In [1]: import numpy as np

In [2]: np.set_printoptions(precision=2, suppress=True, linewidth=140)

In [3]: def tidy(a):
   ...:     return np.round(a, 2) + 0
   ...: 

In [4]: W0 = np.loadtxt("a.csv", delimiter=",")

In [5]: W0
Out[5]: 
array([[ 0.,  0.,  0.,  5.,  0.,  3.,  0.,  4.,  0.],
       [ 0.,  0.,  0., 11.,  0.,  9.,  0., 16.,  3.],
       [ 0.,  0.,  0., 11.,  0.,  9.,  0., 16.,  3.],
       [ 0.,  0.,  0., 11.,  0.,  9.,  0., 16.,  3.],
       [ 0.,  0.,  0., 11.,  0.,  9.,  0., 16.,  3.],
       [ 0.,  0.,  0.,  5.,  0.,  3.,  0.,  4.,  0.],
       [ 0.,  0.,  0.,  3.,  0.,  1.,  0.,  0.,  0.],
       [ 0.,  0.,  0.,  1.,  0.,  0.,  0.,  0.,  0.],
       [ 0.,  0.,  0.,  5.,  0.,  3.,  0.,  4.,  0.],
       [ 0.,  0.,  0., 11.,  0.,  9.,  0., 16.,  3.],
       [ 0.,  0.,  0.,  7.,  0.,  5.,  0.,  8.,  0.],
       [ 0.,  0.,  0.,  9.,  0.,  7.,  0., 12.,  1.],
       [ 0.,  0.,  0., 11.,  0.,  9.,  0., 16.,  3.],
       [ 0.,  0.,  0.,  1.,  0.,  0.,  0.,  0.,  0.],
       [ 0.,  0.,  0.,  9.,  0.,  7.,  0., 12.,  1.],
       [ 0.,  0.,  0.,  5.,  0.,  3.,  0.,  4.,  0.],
       [ 0.,  0.,  0., 11.,  0.,  9.,  0., 16.,  3.],
       [ 1.,  1.,  1., 13.,  3., 11.,  0., 20.,  5.],
       [ 0.,  0.,  0.,  1.,  0.,  0.,  0.,  0.,  0.],
       [ 0.,  0.,  0., 11.,  0.,  9.,  0., 16.,  3.]])

In [6]: tidy(np.linalg.norm(W0, 2) / np.linalg.norm(W0))
Out[6]: np.float64(1.0)

In [7]: np.linalg.matrix_rank(W0, rtol=0.1)
Out[7]: np.int64(1)

In [8]: [round(float(x), 2) for x in np.linalg.svd(W0, compute_uv=False)[:3]]
Out[8]: [72.93, 5.66, 3.19]

In [9]: np.linalg.lstsq(W0[:-1].T, W0[-1])[2]
Out[9]: np.int32(5)

In [10]: np.allclose(W0[:-1].T @ np.linalg.lstsq(W0[:-1].T, W0[-1])[0], W0[-1])
Out[10]: True

In [11]: print(np.abs(np.diag(np.linalg.qr(W0)[1])) > 1e-9)
[ True False False  True False  True False  True  True]

In [12]: tidy(np.trace(np.linalg.pinv(W0) @ W0))
Out[12]: np.float64(5.0)

In [13]: E = np.array([[0, 0, 0, 0, 0],
    ...:     [0, -2, 0, 0, 0],
    ...:     [0, 0, -3, 0, 0],
    ...:     [0, 0, 0, -3, 0],
    ...:     [0, 0, 0, 0, -3]])

In [14]: print(np.all(np.linalg.eigvalsh(E) > 0))
False

In [15]: [round(float(np.linalg.det(E[:i, :i])), 2) + 0 for i in range(1, 6)]
Out[15]: [0.0, 0.0, 0.0, 0.0, 0.0]

In [16]: w, vecs = np.linalg.eigh(E)

In [17]: vec = np.array([7, 9, 4, 5, 1])

In [18]: (np.sign(vecs[:, -1].round(6)) == np.sign(vecs[0, -1].round(6))).astype(int)
Out[18]: array([1, 0, 0, 0, 0])

In [19]: tidy(np.linalg.eigvalsh(E[1:, 1:]))
Out[19]: array([-3., -3., -3., -2.])

In [20]: tidy(np.sort(np.abs(np.linalg.eigvals(E))))
Out[20]: array([0., 2., 3., 3., 3.])

In [21]: tidy(np.abs(np.linalg.eigvals(E)).max())
Out[21]: np.float64(3.0)

In [22]: tidy(np.linalg.norm(E))
Out[22]: np.float64(5.57)

In [23]: np.einsum("ii->", E)
Out[23]: np.int64(-11)

In [24]: np.einsum("ij,ji->", E, E)
Out[24]: np.int64(31)

In [25]: print(tidy(np.linalg.det(E.T)))
0.0

In [26]: tidy(np.linalg.det(E[::-1]))
Out[26]: np.float64(0.0)

In [27]: np.poly(E)
Out[27]: array([ 1., 11., 45., 81., 54.,  0.])

In [28]: tidy(np.linalg.det(2 * E)), tidy(np.linalg.det(E))
Out[28]: (np.float64(0.0), np.float64(0.0))

In [29]: print(tidy(np.linalg.eigvals(E)))
[ 0. -2. -3. -3. -3.]

In [30]: K = np.loadtxt("block8.csv", delimiter=",")

In [31]: K
Out[31]: 
array([[ 2.,  2.,  0.,  0.,  0.,  0.,  0.],
       [ 2.,  2.,  2.,  0.,  0.,  0.,  0.],
       [ 0.,  2.,  2.,  2.,  0.,  0.,  0.],
       [ 0.,  0.,  2., -1.,  2.,  0.,  0.],
       [ 0.,  0.,  0.,  2.,  2.,  2.,  0.],
       [ 0.,  0.,  0.,  0.,  2., -1.,  2.],
       [ 0.,  0.,  0.,  0.,  0.,  2., -2.]])

In [32]: w, vecs = np.linalg.eigh(K)

In [33]: print(np.abs(vecs[:, -1]).round(6).argmax())
1

In [34]: tidy(np.linalg.eigvalsh(K + -3 * np.eye(7)))
Out[34]: array([-6.98, -5.75, -3.63, -2.9 , -0.68,  0.84,  2.11])

In [35]: tidy(vecs @ np.diag(w) @ vecs.T)
Out[35]: 
array([[ 2.,  2.,  0.,  0.,  0.,  0.,  0.],
       [ 2.,  2.,  2.,  0.,  0.,  0.,  0.],
       [ 0.,  2.,  2.,  2.,  0.,  0.,  0.],
       [ 0.,  0.,  2., -1.,  2.,  0.,  0.],
       [ 0.,  0.,  0.,  2.,  2.,  2.,  0.],
       [ 0.,  0.,  0.,  0.,  2., -1.,  2.],
       [ 0.,  0.,  0.,  0.,  0.,  2., -2.]])

In [36]: tidy(np.abs(vecs[:, -1]))
Out[36]: array([0.4 , 0.63, 0.57, 0.26, 0.22, 0.08, 0.02])

In [37]: A2 = np.linalg.inv(K)

In [38]: (np.abs(A2) > 1e-9).astype(int)
Out[38]: 
array([[1, 1, 1, 1, 1, 1, 1],
       [1, 1, 1, 1, 1, 1, 1],
       [1, 1, 0, 0, 0, 0, 0],
       [1, 1, 0, 1, 1, 1, 1],
       [1, 1, 0, 1, 1, 1, 1],
       [1, 1, 0, 1, 1, 1, 1],
       [1, 1, 0, 1, 1, 1, 1]])

In [39]: print(tidy(np.linalg.det(K) * np.linalg.det(A2)))
1.0

In [40]: tidy(np.linalg.cond(K))
Out[40]: np.float64(50.09)

In [41]: tidy(K @ A2)
Out[41]: 
array([[1., 0., 0., 0., 0., 0., 0.],
       [0., 1., 0., 0., 0., 0., 0.],
       [0., 0., 1., 0., 0., 0., 0.],
       [0., 0., 0., 1., 0., 0., 0.],
       [0., 0., 0., 0., 1., 0., 0.],
       [0., 0., 0., 0., 0., 1., 0.],
       [0., 0., 0., 0., 0., 0., 1.]])

In [42]: rng = np.random.default_rng(60993)

In [43]: labels = rng.permutation(7)

In [44]: labels
Out[44]: array([5, 6, 3, 2, 1, 0, 4])

In [45]: A2 = K[labels][:, labels]

In [46]: tidy(np.linalg.det(A2)), tidy(np.linalg.det(K[labels]))
Out[46]: (np.float64(-32.0), np.float64(-32.0))

In [47]: print(A2)
[[-1.  2.  0.  0.  0.  0.  2.]
 [ 2. -2.  0.  0.  0.  0.  0.]
 [ 0.  0. -1.  2.  0.  0.  2.]
 [ 0.  0.  2.  2.  2.  0.  0.]
 [ 0.  0.  0.  2.  2.  2.  0.]
 [ 0.  0.  0.  0.  2.  2.  0.]
 [ 2.  0.  2.  0.  0.  0.  2.]]

In [48]: print(np.diag(A2))
[-1. -2. -1.  2.  2.  2.  2.]

In [49]: tidy(np.linalg.norm(K))
Out[49]: np.float64(8.37)

In [50]: tidy(K.mean(axis=0))
Out[50]: array([0.57, 0.86, 0.86, 0.43, 0.86, 0.43, 0.  ])

In [51]: K.sum(axis=1)
Out[51]: array([4., 6., 6., 3., 6., 3., 0.])

In [52]: K - K[0]
Out[52]: 
array([[ 0.,  0.,  0.,  0.,  0.,  0.,  0.],
       [ 0.,  0.,  2.,  0.,  0.,  0.,  0.],
       [-2.,  0.,  2.,  2.,  0.,  0.,  0.],
       [-2., -2.,  2., -1.,  2.,  0.,  0.],
       [-2., -2.,  0.,  2.,  2.,  2.,  0.],
       [-2., -2.,  0.,  0.,  2., -1.,  2.],
       [-2., -2.,  0.,  0.,  0.,  2., -2.]])

In [53]: np.unravel_index(np.abs(K).argmax(), K.shape)
Out[53]: (np.int64(0), np.int64(0))

In [54]: np.abs(K).max()
Out[54]: np.float64(2.0)

In [55]: np.diff(K, axis=0)
Out[55]: 
array([[ 0.,  0.,  2.,  0.,  0.,  0.,  0.],
       [-2.,  0.,  0.,  2.,  0.,  0.,  0.],
       [ 0., -2.,  0., -3.,  2.,  0.,  0.],
       [ 0.,  0., -2.,  3.,  0.,  2.,  0.],
       [ 0.,  0.,  0., -2.,  0., -3.,  2.],
       [ 0.,  0.,  0.,  0., -2.,  3., -4.]])

In [56]: tidy(np.linalg.svd(K, compute_uv=False))
Out[56]: array([5.11, 3.98, 3.84, 2.75, 2.32, 0.63, 0.1 ])

In [57]: print(K.sum(axis=0))
[4. 6. 6. 3. 6. 3. 0.]

In [58]: w, vecs = np.linalg.eigh(K)

In [59]: vec = np.array([3, 2, -3, -2, 0, 4, -2])

In [60]: print(vec @ K @ vec)
8.0

In [61]: tidy(vec @ K @ vec / (vec @ vec)), tidy(w[0]), tidy(w[-1])
Out[61]: (np.float64(0.17), np.float64(-3.98), np.float64(5.11))

In [62]: (np.sign(vecs[:, -1].round(6)) == np.sign(vecs[0, -1].round(6))).astype(int)
Out[62]: array([1, 1, 1, 1, 1, 1, 1])

In [63]: A = np.load("x.npy")

In [64]: A
Out[64]: 
array([[0, 0, 0, 0, 0, 1, 0, 0, 0, 0, 0],
       [0, 0, 0, 0, 0, 0, 1, 0, 0, 0, 0],
       [0, 0, 0, 1, 0, 0, 0, 0, 0, 0, 0],
       [0, 0, 1, 0, 0, 0, 0, 0, 0, 0, 0],
       [0, 0, 0, 0, 0, 0, 0, 0, 1, 0, 0],
       [0, 0, 0, 0, 1, 0, 0, 0, 0, 0, 0],
       [0, 0, 0, 0, 0, 0, 0, 0, 0, 1, 0],
       [0, 0, 0, 0, 0, 0, 0, 1, 0, 0, 0],
       [0, 0, 0, 0, 0, 0, 0, 0, 0, 0, 1],
       [1, 0, 0, 0, 0, 0, 0, 0, 0, 0, 0],
       [0, 1, 0, 0, 0, 0, 0, 0, 0, 0, 0]])

In [65]: # 3 groups of indices that never mix

In [66]: np.linalg.matrix_power(A, 100)
Out[66]: 
array([[0, 0, 0, 0, 0, 0, 0, 0, 0, 0, 1],
       [0, 0, 0, 0, 0, 1, 0, 0, 0, 0, 0],
       [0, 0, 1, 0, 0, 0, 0, 0, 0, 0, 0],
       [0, 0, 0, 1, 0, 0, 0, 0, 0, 0, 0],
       [0, 0, 0, 0, 0, 0, 1, 0, 0, 0, 0],
       [0, 1, 0, 0, 0, 0, 0, 0, 0, 0, 0],
       [0, 0, 0, 0, 1, 0, 0, 0, 0, 0, 0],
       [0, 0, 0, 0, 0, 0, 0, 1, 0, 0, 0],
       [0, 0, 0, 0, 0, 0, 0, 0, 0, 1, 0],
       [0, 0, 0, 0, 0, 0, 0, 0, 1, 0, 0],
       [1, 0, 0, 0, 0, 0, 0, 0, 0, 0, 0]])

In [67]: print(A.sum(axis=1))
[1 1 1 1 1 1 1 1 1 1 1]

In [68]: tidy(np.sort(np.abs(np.linalg.eigvals(A)))[::-1])
Out[68]: array([1., 1., 1., 1., 1., 1., 1., 1., 1., 1., 1.])

In [69]: print(A @ np.ones(11))
[1. 1. 1. 1. 1. 1. 1. 1. 1. 1. 1.]

In [70]: np.linalg.matrix_power(A, 2)
Out[70]: 
array([[0, 0, 0, 0, 1, 0, 0, 0, 0, 0, 0],
       [0, 0, 0, 0, 0, 0, 0, 0, 0, 1, 0],
       [0, 0, 1, 0, 0, 0, 0, 0, 0, 0, 0],
       [0, 0, 0, 1, 0, 0, 0, 0, 0, 0, 0],
       [0, 0, 0, 0, 0, 0, 0, 0, 0, 0, 1],
       [0, 0, 0, 0, 0, 0, 0, 0, 1, 0, 0],
       [1, 0, 0, 0, 0, 0, 0, 0, 0, 0, 0],
       [0, 0, 0, 0, 0, 0, 0, 1, 0, 0, 0],
       [0, 1, 0, 0, 0, 0, 0, 0, 0, 0, 0],
       [0, 0, 0, 0, 0, 1, 0, 0, 0, 0, 0],
       [0, 0, 0, 0, 0, 0, 1, 0, 0, 0, 0]])

In [71]: pr = np.eye(11)[2]

In [72]: for _ in range(3):
    ...:     pr = pr @ A
    ...:     print(pr.round(2))
    ...: 
[0. 0. 0. 1. 0. 0. 0. 0. 0. 0. 0.]
[0. 0. 1. 0. 0. 0. 0. 0. 0. 0. 0.]
[0. 0. 0. 1. 0. 0. 0. 0. 0. 0. 0.]
